In [1]: import numpy as np

In [2]: np.set_printoptions(precision=2, suppress=True, linewidth=200, floatmode="fixed")

In [3]: rnd = lambda a: np.round(a, 2) + 0

In [4]: arr = np.load("data.npy")

In [5]: print(arr)
[[ 2  0  0  0  0  0]
 [ 0  0  0  0  0  0]
 [ 0  0  3  0  0  0]
 [ 0  0  0  3  0  0]
 [ 0  0  0  0 -1  0]
 [ 0  0  0  0  0 -2]]

In [6]: print(np.unique(arr.round(6), axis=0).shape)
(6, 6)

In [7]: print(np.argsort(-np.linalg.norm(arr, axis=0).round(6), kind="stable")[:3])
[2 3 0]

In [8]: print(np.linalg.matrix_rank(arr, rtol=0.1))
5

In [9]: print(rnd(np.linalg.norm(arr, 2) / np.linalg.norm(arr)))
0.58

In [10]: print([round(float(x), 2) for x in np.linalg.svd(arr, compute_uv=False)[:3]])
[3.0, 3.0, 2.0]

In [11]: O, _ = np.linalg.qr(np.array([[-1.0, -0.6, -1.2, 0.7, 0.4],
    ...:     [0.5, -2.7, -0.3, -0.4, 0.0],
    ...:     [-1.0, 1.7, 0.6, -2.4, 0.0],
    ...:     [0.4, -0.5, -2.1, -0.5, 1.1],
    ...:     [-0.8, -3.0, -1.0, 0.5, 0.3]]))

In [12]: feats = O[:, :5]

In [13]: print(rnd(feats))
[[-0.57 -0.15  0.37  0.34 -0.63]
 [ 0.29 -0.60 -0.23 -0.49 -0.52]
 [-0.57  0.36 -0.09 -0.73 -0.01]
 [ 0.23 -0.11  0.89 -0.34  0.16]
 [-0.46 -0.69 -0.06  0.01  0.56]]

In [14]: # keeps lengths

In [15]: print(rnd(np.linalg.svd(feats, compute_uv=False)))
[1.00 1.00 1.00 1.00 1.00]

In [16]: print(rnd(feats.T @ feats))
[[1.00 0.00 0.00 0.00 0.00]
 [0.00 1.00 0.00 0.00 0.00]
 [0.00 0.00 1.00 0.00 0.00]
 [0.00 0.00 0.00 1.00 0.00]
 [0.00 0.00 0.00 0.00 1.00]]

In [17]: W0 = np.load("block4.npy")

In [18]: print(W0)
[[ 1.00 -2.00  0.00  0.00  0.00  0.00  0.00  0.00  0.00  0.00  0.00  0.00  0.00]
 [-2.00  1.00 -2.00  0.00  0.00  0.00  0.00  0.00  0.00  0.00  0.00  0.00  0.00]
 [ 0.00 -2.00  0.00 -2.00  0.00  0.00  0.00  0.00  0.00  0.00  0.00  0.00  0.00]
 [ 0.00  0.00 -2.00  3.00 -2.00  0.00  0.00  0.00  0.00  0.00  0.00  0.00  0.00]
 [ 0.00  0.00  0.00 -2.00  1.00 -2.00  0.00  0.00  0.00  0.00  0.00  0.00  0.00]
 [ 0.00  0.00  0.00  0.00 -2.00  2.00 -2.00  0.00  0.00  0.00  0.00  0.00  0.00]
 [ 0.00  0.00  0.00  0.00  0.00 -2.00  0.00 -2.00  0.00  0.00  0.00  0.00  0.00]
 [ 0.00  0.00  0.00  0.00  0.00  0.00 -2.00  3.00 -2.00  0.00  0.00  0.00  0.00]
 [ 0.00  0.00  0.00  0.00  0.00  0.00  0.00 -2.00  3.00 -2.00  0.00  0.00  0.00]
 [ 0.00  0.00  0.00  0.00  0.00  0.00  0.00  0.00 -2.00  0.00 -2.00  0.00  0.00]
 [ 0.00  0.00  0.00  0.00  0.00  0.00  0.00  0.00  0.00 -2.00  2.00 -2.00  0.00]
 [ 0.00  0.00  0.00  0.00  0.00  0.00  0.00  0.00  0.00  0.00 -2.00  2.00 -2.00]
 [ 0.00  0.00  0.00  0.00  0.00  0.00  0.00  0.00  0.00  0.00  0.00 -2.00  0.00]]

In [19]: print(rnd(np.linalg.norm(W0, axis=0)))
[2.24 3.00 2.83 4.12 3.00 3.46 2.83 4.12 4.12 2.83 3.46 3.46 2.00]

In [20]: print(rnd(np.linalg.norm(W0) ** 2 / np.linalg.norm(W0, 2) ** 2))
3.95

In [21]: print(rnd(np.linalg.norm(W0, 1)), rnd(np.linalg.norm(W0, np.inf)))
7.0 7.0

In [22]: print(np.linalg.norm(W0, axis=1).argmax())
3

In [23]: print(W0[8] @ W0[3])
0.0

In [24]: print(rnd(np.linalg.norm(W0[8], 1)), rnd(np.linalg.norm(W0[8], np.inf)))
7.0 3.0

In [25]: print(rnd(np.linalg.norm(W0[8] - W0[3])))
5.83

In [26]: f = np.array([-1, -1, -1, -1, 0, 0, 0, 2, -2, 0, 2, 0, -1])

In [27]: B = W0 + np.outer(f, np.eye(13)[0])

In [28]: print(np.linalg.matrix_rank(np.linalg.inv(B) - np.linalg.inv(W0), tol=1e-8))
1

In [29]: print(rnd(np.linalg.det(B) / np.linalg.det(W0)), rnd(1 + np.linalg.solve(W0, f)[0]))
1.01 1.01

In [30]: print(np.all(np.linalg.eigvalsh(W0) > 0))
False

In [31]: w, vecs = np.linalg.eigh(W0)

In [32]: print(rnd(np.linalg.eigvalsh(W0 @ W0)))
[ 0.11  0.46  1.50  1.76  4.46  5.69  5.80  7.08  9.97 15.07 22.72 28.43 34.94]

In [33]: rng = np.random.default_rng(723)

In [34]: X = rng.normal(size=(44, 8)) + 5 * np.array([0, 0, 1, 2, 0, 2, 0, 0])

In [35]: print(rnd(X))
[[-0.19 -1.35  4.31  9.32 -0.32  7.24  0.76 -0.30]
 [-1.60  1.85  5.34 12.20 -0.37 10.76  0.53 -0.05]
 [-1.18 -0.45  5.77  8.67  0.19  9.86  1.43 -0.46]
 [-0.10  0.33  6.76  9.68  0.18 10.83  1.47  0.33]
 [-0.41 -1.20  3.98  8.88  1.47 10.56  1.18 -0.71]
 [ 1.80  0.52  5.94 10.53 -0.61 12.48  0.92 -2.49]
 [-1.01 -0.38  5.07 10.19 -0.52 10.66  0.27 -0.44]
 [ 0.27  0.60  3.01 10.47 -1.29 10.02  1.07  0.29]
 [-0.73 -0.38  4.34 10.73 -0.61 12.38 -0.24 -1.05]
 [-0.23  0.31  6.30  9.24  0.25 10.47  1.42 -0.33]
 [-0.09 -0.34  3.87 10.33 -0.79  8.82 -0.37 -1.05]
 [ 0.03 -0.02  5.44  7.79 -0.03 10.26 -0.31  1.43]
 [-0.97  0.93  5.76 11.79  0.26  7.52 -1.57  0.84]
 [-0.80 -2.23  2.08  9.80 -0.71  9.65 -2.18  0.70]
 [-1.27 -0.97  5.62 12.52  0.13 10.21 -0.31  0.00]
 [ 0.02  1.24  4.82  9.55 -0.90  9.01 -0.58  0.06]
 [ 0.90  0.85  5.06  9.27 -0.06  9.03  0.53 -0.44]
 [ 0.88  0.16  3.91 10.16 -0.69 12.33  0.14  0.84]
 [ 0.79 -0.33  5.44 10.77  1.10 11.17  0.83  0.58]
 [ 1.06 -1.62  5.34 11.44 -0.90 10.28 -1.19 -0.74]
 [-0.04  0.31  4.69  9.32  0.10 11.93 -0.95 -0.84]
 [-0.20  0.56  4.44  9.78  0.13  9.56  0.70 -1.13]
 [ 0.93 -1.41  5.81  9.99 -1.18  9.79  1.57 -0.66]
 [ 0.37 -1.16  4.58 11.28  2.33 10.12  0.72 -0.80]
 [ 0.13  1.73  4.61 10.95  1.23 10.44 -0.48 -0.99]
 [-1.18  1.28  5.39  8.66  2.99 10.40  0.92 -0.18]
 [-1.00 -1.67  3.28  9.40 -1.65 10.54 -1.63 -3.24]
 [-0.84  0.57  5.88 10.04 -0.21  9.21 -0.10 -0.18]
 [-0.01 -0.07  4.70  9.29 -0.62 10.42 -0.34  1.16]
 [ 0.10 -0.61  3.51  9.56  0.51 10.14  0.19 -1.13]
 [ 1.38  0.53  5.32 10.29 -1.08  9.30 -1.61  2.05]
 [-0.87  0.92  6.08 10.07  0.17 10.25 -0.86 -1.08]
 [ 0.60  0.13  6.87  8.64 -1.21  9.87 -0.40  1.58]
 [ 0.70 -1.74  4.19  9.31  1.78 10.46 -0.91  0.35]
 [-0.78  0.17  4.22 10.11  1.19  9.76  0.22  0.96]
 [ 0.20 -0.54  5.42 11.59 -0.76 10.11 -0.45  1.24]
 [-0.01 -0.20  5.18  9.31  0.33 10.81 -0.42 -0.98]
 [ 0.64 -0.87  4.94 10.43  0.12  9.41  1.20 -1.12]
 [ 2.20  0.77  5.57  7.46 -0.60 11.14 -0.31 -0.07]
 [ 0.56  0.64  6.12  7.98  1.83  9.84  1.61 -0.53]
 [-0.85  0.37  4.57  8.45 -0.77  8.71  0.16  0.62]
 [ 0.34  0.33  3.97 10.09  1.34 10.34  0.80  1.84]
 [-0.81  0.79  4.00  8.57 -0.73  9.32  0.64 -0.38]
 [ 0.84  0.53  5.06  8.51 -0.21  9.74  0.08 -1.07]]

In [36]: idx = rng.permutation(8)

In [37]: B = X[:, idx] * rng.choice([-1, 1], 8)

In [38]: print(rnd(B))
[[  0.76  -9.32   0.32  -1.35  -7.24   0.30   0.19   4.31]
 [  0.53 -12.20   0.37   1.85 -10.76   0.05   1.60   5.34]
 [  1.43  -8.67  -0.19  -0.45  -9.86   0.46   1.18   5.77]
 [  1.47  -9.68  -0.18   0.33 -10.83  -0.33   0.10   6.76]
 [  1.18  -8.88  -1.47  -1.20 -10.56   0.71   0.41   3.98]
 [  0.92 -10.53   0.61   0.52 -12.48   2.49  -1.80   5.94]
 [  0.27 -10.19   0.52  -0.38 -10.66   0.44   1.01   5.07]
 [  1.07 -10.47   1.29   0.60 -10.02  -0.29  -0.27   3.01]
 [ -0.24 -10.73   0.61  -0.38 -12.38   1.05   0.73   4.34]
 [  1.42  -9.24  -0.25   0.31 -10.47   0.33   0.23   6.30]
 [ -0.37 -10.33   0.79  -0.34  -8.82   1.05   0.09   3.87]
 [ -0.31  -7.79   0.03  -0.02 -10.26  -1.43  -0.03   5.44]
 [ -1.57 -11.79  -0.26   0.93  -7.52  -0.84   0.97   5.76]
 [ -2.18  -9.80   0.71  -2.23  -9.65  -0.70   0.80   2.08]
 [ -0.31 -12.52  -0.13  -0.97 -10.21   0.00   1.27   5.62]
 [ -0.58  -9.55   0.90   1.24  -9.01  -0.06  -0.02   4.82]
 [  0.53  -9.27   0.06   0.85  -9.03   0.44  -0.90   5.06]
 [  0.14 -10.16   0.69   0.16 -12.33  -0.84  -0.88   3.91]
 [  0.83 -10.77  -1.10  -0.33 -11.17  -0.58  -0.79   5.44]
 [ -1.19 -11.44   0.90  -1.62 -10.28   0.74  -1.06   5.34]
 [ -0.95  -9.32  -0.10   0.31 -11.93   0.84   0.04   4.69]
 [  0.70  -9.78  -0.13   0.56  -9.56   1.13   0.20   4.44]
 [  1.57  -9.99   1.18  -1.41  -9.79   0.66  -0.93   5.81]
 [  0.72 -11.28  -2.33  -1.16 -10.12   0.80  -0.37   4.58]
 [ -0.48 -10.95  -1.23   1.73 -10.44   0.99  -0.13   4.61]
 [  0.92  -8.66  -2.99   1.28 -10.40   0.18   1.18   5.39]
 [ -1.63  -9.40   1.65  -1.67 -10.54   3.24   1.00   3.28]
 [ -0.10 -10.04   0.21   0.57  -9.21   0.18   0.84   5.88]
 [ -0.34  -9.29   0.62  -0.07 -10.42  -1.16   0.01   4.70]
 [  0.19  -9.56  -0.51  -0.61 -10.14   1.13  -0.10   3.51]
 [ -1.61 -10.29   1.08   0.53  -9.30  -2.05  -1.38   5.32]
 [ -0.86 -10.07  -0.17   0.92 -10.25   1.08   0.87   6.08]
 [ -0.40  -8.64   1.21   0.13  -9.87  -1.58  -0.60   6.87]
 [ -0.91  -9.31  -1.78  -1.74 -10.46  -0.35  -0.70   4.19]
 [  0.22 -10.11  -1.19   0.17  -9.76  -0.96   0.78   4.22]
 [ -0.45 -11.59   0.76  -0.54 -10.11  -1.24  -0.20   5.42]
 [ -0.42  -9.31  -0.33  -0.20 -10.81   0.98   0.01   5.18]
 [  1.20 -10.43  -0.12  -0.87  -9.41   1.12  -0.64   4.94]
 [ -0.31  -7.46   0.60   0.77 -11.14   0.07  -2.20   5.57]
 [  1.61  -7.98  -1.83   0.64  -9.84   0.53  -0.56   6.12]
 [  0.16  -8.45   0.77   0.37  -8.71  -0.62   0.85   4.57]
 [  0.80 -10.09  -1.34   0.33 -10.34  -1.84  -0.34   3.97]
 [  0.64  -8.57   0.73   0.79  -9.32   0.38   0.81   4.00]
 [  0.08  -8.51   0.21   0.53  -9.74   1.07  -0.84   5.06]]

In [39]: Uu, _, Vh = np.linalg.svd(X.T @ B)

In [40]: print(rnd(Uu @ Vh))
[[ 0.00  0.00  0.00  0.00  0.00  0.00 -1.00  0.00]
 [ 0.00  0.00  0.00  1.00  0.00  0.00  0.00  0.00]
 [ 0.00  0.00  0.00  0.00  0.00  0.00  0.00  1.00]
 [ 0.00 -1.00  0.00  0.00  0.00  0.00  0.00  0.00]
 [ 0.00  0.00 -1.00  0.00  0.00  0.00  0.00  0.00]
 [ 0.00  0.00  0.00  0.00 -1.00  0.00  0.00  0.00]
 [ 1.00  0.00  0.00  0.00  0.00  0.00  0.00  0.00]
 [ 0.00  0.00  0.00  0.00  0.00 -1.00  0.00  0.00]]
